In [1]: import numpy as np

In [2]: np.set_printoptions(suppress=True, linewidth=120)

In [3]: C = np.array([[1, 0, 1, 0, 2, 2, 1],
   ...:     [0, 0, 1, 1, 0, 0, 0],
   ...:     [0, 1, 2, 0, 0, 0, 2],
   ...:     [1, 1, 2, 0, 1, 2, 2],
   ...:     [2, 2, 2, 2, 1, 2, 1],
   ...:     [0, 1, 1, 2, 0, 2, 1],
   ...:     [2, 2, 1, 1, 0, 1, 2]])

In [4]: rng = np.random.default_rng(69)

In [5]: E = (rng.random((16, 7)) < 0.25) @ C

In [6]: E
Out[6]: 
array([[0, 0, 0, 0, 0, 0, 0],
       [0, 0, 1, 1, 0, 0, 0],
       [3, 3, 3, 3, 2, 5, 4],
       [0, 0, 0, 0, 0, 0, 0],
       [0, 0, 0, 0, 0, 0, 0],
       [4, 4, 3, 3, 1, 3, 3],
       [0, 1, 1, 2, 0, 2, 1],
       [2, 3, 2, 3, 0, 3, 3],
       [3, 2, 3, 2, 3, 4, 2],
       [0, 1, 1, 2, 0, 2, 1],
       [2, 3, 2, 3, 0, 3, 3],
       [3, 2, 3, 2, 3, 4, 2],
       [2, 1, 4, 1, 3, 4, 3],
       [1, 1, 3, 1, 1, 2, 2],
       [2, 3, 3, 1, 0, 1, 4],
       [0, 1, 1, 2, 0, 2, 1]])

In [7]: # rows 0 and 3 are equal

In [8]: hat = E @ np.linalg.solve(E.T @ E, E.T)

In [9]: round(float(np.trace(hat)), 2)
Out[9]: 7.0

In [10]: np.allclose(hat @ hat, hat)
Out[10]: True

In [11]: Xs = E - E.mean(axis=0)

In [12]: Uu, sv, vt = np.linalg.svd(Xs, full_matrices=False)

In [13]: np.linalg.matrix_rank(Xs)
Out[13]: np.int64(7)

In [14]: (np.sign(Uu[:, 0]) == np.sign(Uu[0, 0])).astype(int)
Out[14]: array([1, 1, 0, 1, 1, 0, 1, 0, 0, 1, 0, 0, 0, 1, 0, 1])

In [15]: round((sv ** 2).sum() ** 2 / (sv ** 4).sum(), 2)
Out[15]: np.float64(1.7)

In [16]: np.round(np.abs(vt[-1]), 2)
Out[16]: array([0.33, 0.16, 0.2 , 0.38, 0.64, 0.45, 0.26])

In [17]: np.round(sv ** 2 / (sv ** 2).sum(), 2) + 0
Out[17]: array([0.75, 0.13, 0.07, 0.04, 0.01, 0.  , 0.  ])

In [18]: Xs.mean(axis=0)
Out[18]: array([0., 0., 0., 0., 0., 0., 0.])

In [19]: sv.round(2)
Out[19]: array([12.03,  5.08,  3.61,  2.6 ,  1.4 ,  0.41,  0.35])

In [20]: np.round(vt[0] * np.sign(vt[0, np.abs(vt[0]).argmax()]), 2)
Out[20]: array([0.42, 0.36, 0.38, 0.26, 0.26, 0.49, 0.41])

In [21]: F = np.loadtxt("m.csv", delimiter=",")

In [22]: F.round(2)
Out[22]: 
array([[-0.06, -0.25, -0.78,  0.27],
       [ 0.51, -0.37,  0.03, -0.71],
       [ 0.51,  0.39, -0.54, -0.08],
       [-0.51, -0.5 , -0.27, -0.35],
       [-0.45,  0.63, -0.18, -0.54]])

In [23]: O, R = np.linalg.qr(F)

In [24]: np.round(O.T @ O, 2) + 0
Out[24]: 
array([[1., 0., 0., 0.],
       [0., 1., 0., 0.],
       [0., 0., 1., 0.],
       [0., 0., 0., 1.]])

In [25]: abs(R[0, 0]), np.round(np.linalg.norm(F[:, 0]), 2)
Out[25]: (np.float64(1.0), np.float64(1.0))

In [26]: np.round(np.abs(np.diag(R)), 2)
Out[26]: array([1., 1., 1., 1.])

In [27]: np.trace(O @ O.T)
Out[27]: np.float64(4.0)

In [28]: np.round(O @ R, 2)
Out[28]: 
array([[-0.06, -0.25, -0.78,  0.27],
       [ 0.51, -0.37,  0.03, -0.71],
       [ 0.51,  0.39, -0.54, -0.08],
       [-0.51, -0.5 , -0.27, -0.35],
       [-0.45,  0.63, -0.18, -0.54]])

In [29]: hat = F @ np.linalg.solve(F.T @ F, F.T)

In [30]: np.round(hat @ F[:, 2], 2)
Out[30]: array([-0.78,  0.03, -0.54, -0.27, -0.18])

In [31]: np.round(np.diag(hat), 2)
Out[31]: array([0.74, 0.91, 0.72, 0.71, 0.92])

In [32]: np.round(F @ F.T, 2)
Out[32]: 
array([[ 0.74, -0.15,  0.27,  0.27, -0.14],
       [-0.15,  0.91,  0.16,  0.16, -0.08],
       [ 0.27,  0.16,  0.72, -0.29,  0.15],
       [ 0.27,  0.16, -0.29,  0.71,  0.15],
       [-0.14, -0.08,  0.15,  0.15,  0.92]])

In [33]: np.round(np.linalg.norm(F, axis=0), 2)
Out[33]: array([1., 1., 1., 1.])

In [34]: M2 = np.c_[F[:, :1] @ np.array([[0]]), np.array([1, 0, 2, 0, 2])]

In [35]: M2
Out[35]: 
array([[0., 1.],
       [0., 0.],
       [0., 2.],
       [0., 0.],
       [0., 2.]])

In [36]: np.round(np.linalg.norm(M2 - F @ np.linalg.lstsq(F, M2)[0], axis=0), 2) + 0
Out[36]: array([0., 0.])

In [37]: feats = np.array([[-3, 3, -3, 3, -3, 3],
    ...:     [-6, 3, -6, 3, -6, 3],
    ...:     [-2, -5, -2, -5, -2, -5],
    ...:     [-3, 3, -3, 3, -3, 3],
    ...:     [-6, 3, -6, 3, -6, 3],
    ...:     [-2, -5, -2, -5, -2, -5]])

In [38]: # columns 0 and 2 are equal

In [39]: feats @ feats
Out[39]: 
array([[ 0,  0,  0,  0,  0,  0],
       [33, -3, 33, -3, 33, -3],
       [77, -7, 77, -7, 77, -7],
       [ 0,  0,  0,  0,  0,  0],
       [33, -3, 33, -3, 33, -3],
       [77, -7, 77, -7, 77, -7]])

In [40]: assert feats == feats.T
ValueError: The truth value of an array with more than one element is ambiguous. Use a.any() or a.all()


In [41]: np.allclose(feats @ feats.T, feats.T @ feats)
Out[41]: False

In [42]: (feats + feats.T) / 2
Out[42]: 
array([[-3. , -1.5, -2.5,  0. , -4.5,  0.5],
       [-1.5,  3. , -5.5,  3. , -1.5, -1. ],
       [-2.5, -5.5, -2. , -4. , -4. , -3.5],
       [ 0. ,  3. , -4. ,  3. ,  0. , -1. ],
       [-4.5, -1.5, -4. ,  0. , -6. ,  0.5],
       [ 0.5, -1. , -3.5, -1. ,  0.5, -5. ]])

In [43]: np.trace(feats)
Out[43]: np.int64(-10)

In [44]: np.linalg.matrix_power(feats, 2)
Out[44]: 
array([[ 0,  0,  0,  0,  0,  0],
       [33, -3, 33, -3, 33, -3],
       [77, -7, 77, -7, 77, -7],
       [ 0,  0,  0,  0,  0,  0],
       [33, -3, 33, -3, 33, -3],
       [77, -7, 77, -7, 77, -7]])

In [45]: round(np.abs(np.linalg.eigvals(feats)).max(), 2)
Out[45]: np.float64(10.0)

In [46]: (feats - feats.T) / 2
Out[46]: 
array([[ 0. ,  4.5, -0.5,  3. ,  1.5,  2.5],
       [-4.5,  0. , -0.5,  0. , -4.5,  4. ],
       [ 0.5,  0.5,  0. , -1. ,  2. , -1.5],
       [-3. ,  0. ,  1. ,  0. , -3. ,  4. ],
       [-1.5,  4.5, -2. ,  3. ,  0. ,  2.5],
       [-2.5, -4. ,  1.5, -4. , -2.5,  0. ]])

In [47]: data = np.array([[3.0, 2.0, 0.0, 0.0, 2.0, 0.0, 2.0],
    ...:     [2.0, 3.0, 0.0, 0.0, 2.0, 0.0, 2.0],
    ...:     [0.0, 0.0, 3.0, 2.0, 0.0, 2.0, 0.0],
    ...:     [0.0, 0.0, 2.0, 3.0, 0.0, 2.0, 0.0],
    ...:     [2.0, 2.0, 0.0, 0.0, 3.0, 0.0, 2.0],
    ...:     [0.0, 0.0, 2.0, 2.0, 0.0, 3.0, 0.0],
    ...:     [2.0, 2.0, 0.0, 0.0, 2.0, 0.0, 3.0]])

In [48]: low = np.linalg.cholesky(data)

In [49]: round(np.prod(np.diag(low)) ** 2, 2), round(np.linalg.det(data), 2)
Out[49]: (np.float64(63.0), np.float64(63.0))

In [50]: np.round(low @ low.T, 2)
Out[50]: 
array([[3., 2., 0., 0., 2., 0., 2.],
       [2., 3., 0., 0., 2., 0., 2.],
       [0., 0., 3., 2., 0., 2., 0.],
       [0., 0., 2., 3., 0., 2., 0.],
       [2., 2., 0., 0., 3., 0., 2.],
       [0., 0., 2., 2., 0., 3., 0.],
       [2., 2., 0., 0., 2., 0., 3.]])

In [51]: idx = rng.permutation(7)

In [52]: idx
Out[52]: array([2, 3, 6, 5, 0, 4, 1])

In [53]: M2 = data[idx][:, idx]

In [54]: round(np.linalg.det(M2), 2), round(np.linalg.det(data[idx]), 2)
Out[54]: (np.float64(63.0), np.float64(63.0))

In [55]: x = np.ones(7)

In [56]: for _ in range(5):
    ...:     x = data @ x
    ...:     x /= np.linalg.norm(x)
    ...:     print(round(x @ data @ x, 2))
    ...: 
8.38
8.57
8.72
8.82
8.89

In [57]: x.round(2)
Out[57]: array([0.49, 0.49, 0.14, 0.14, 0.49, 0.14, 0.49])

In [58]: x = np.array([-3, -1, 2, -1, 3, 3, 2])

In [59]: h = np.maximum(data @ x, 0)

In [60]: h
Out[60]: array([ 0.,  1., 10.,  7.,  5., 11.,  4.])

In [61]: data * (h > 1e-9)[:, None]
Out[61]: 
array([[0., 0., 0., 0., 0., 0., 0.],
       [2., 3., 0., 0., 2., 0., 2.],
       [0., 0., 3., 2., 0., 2., 0.],
       [0., 0., 2., 3., 0., 2., 0.],
       [2., 2., 0., 0., 3., 0., 2.],
       [0., 0., 2., 2., 0., 3., 0.],
       [2., 2., 0., 0., 2., 0., 3.]])

In [62]: np.maximum(data @ (3 * x), 0)
Out[62]: array([ 0.,  3., 30., 21., 15., 33., 12.])
